% ipython --no-banner

In [1]: import numpy as np

In [2]: np.set_printoptions(precision=3, suppress=True, linewidth=200)

In [3]: M2 = np.array([[3, -3], [-2, -1]])

In [4]: K = np.kron(np.eye(2, dtype=int), M2)

In [5]: K
Out[5]: 
array([[ 3, -3,  0,  0],
       [-2, -1,  0,  0],
       [ 0,  0,  3, -3],
       [ 0,  0, -2, -1]])

In [6]: M2 = np.array([[9, 8], [-4, 7], [-8, -4], [-3, 2]])

In [7]: np.einsum("ij->j", K)
Out[7]: array([ 1, -4,  1, -4])

In [8]: K @ M2
Out[8]: 
array([[ 39,   3],
       [-14, -23],
       [-15, -18],
       [ 19,   6]])

In [9]: np.einsum("ik,kj->ji", K, M2)
Out[9]: 
array([[ 39, -14, -15,  19],
       [  3, -23, -18,   6]])

In [10]: np.kron(np.eye(2, dtype=int), K)
Out[10]: 
array([[ 3, -3,  0,  0,  0,  0,  0,  0],
       [-2, -1,  0,  0,  0,  0,  0,  0],
       [ 0,  0,  3, -3,  0,  0,  0,  0],
       [ 0,  0, -2, -1,  0,  0,  0,  0],
       [ 0,  0,  0,  0,  3, -3,  0,  0],
       [ 0,  0,  0,  0, -2, -1,  0,  0],
       [ 0,  0,  0,  0,  0,  0,  3, -3],
       [ 0,  0,  0,  0,  0,  0, -2, -1]])

In [11]: np.einsum("ii->", K)
Out[11]: np.int64(4)

In [12]: round(np.linalg.det(K.T), 3)
Out[12]: np.float64(81.0)

In [13]: rng = np.random.default_rng(89)

In [14]: lab = rng.permutation(4)

In [15]: lab
Out[15]: array([3, 0, 1, 2])

In [16]: M2 = K[lab][:, lab]

In [17]: np.allclose(M2, K)
Out[17]: False

In [18]: np.trace(M2)
Out[18]: np.int64(4)

In [19]: np.sort(np.abs(np.linalg.eigvals(M2)))
Out[19]: array([2.162, 2.162, 4.162, 4.162])

In [20]: np.flatnonzero(np.linalg.matrix_power((K != 0) + (K.T != 0) + np.eye(4), 4)[0])
Out[20]: array([0, 1])

In [21]: K @ K
Out[21]: 
array([[15, -6,  0,  0],
       [-4,  7,  0,  0],
       [ 0,  0, 15, -6],
       [ 0,  0, -4,  7]])
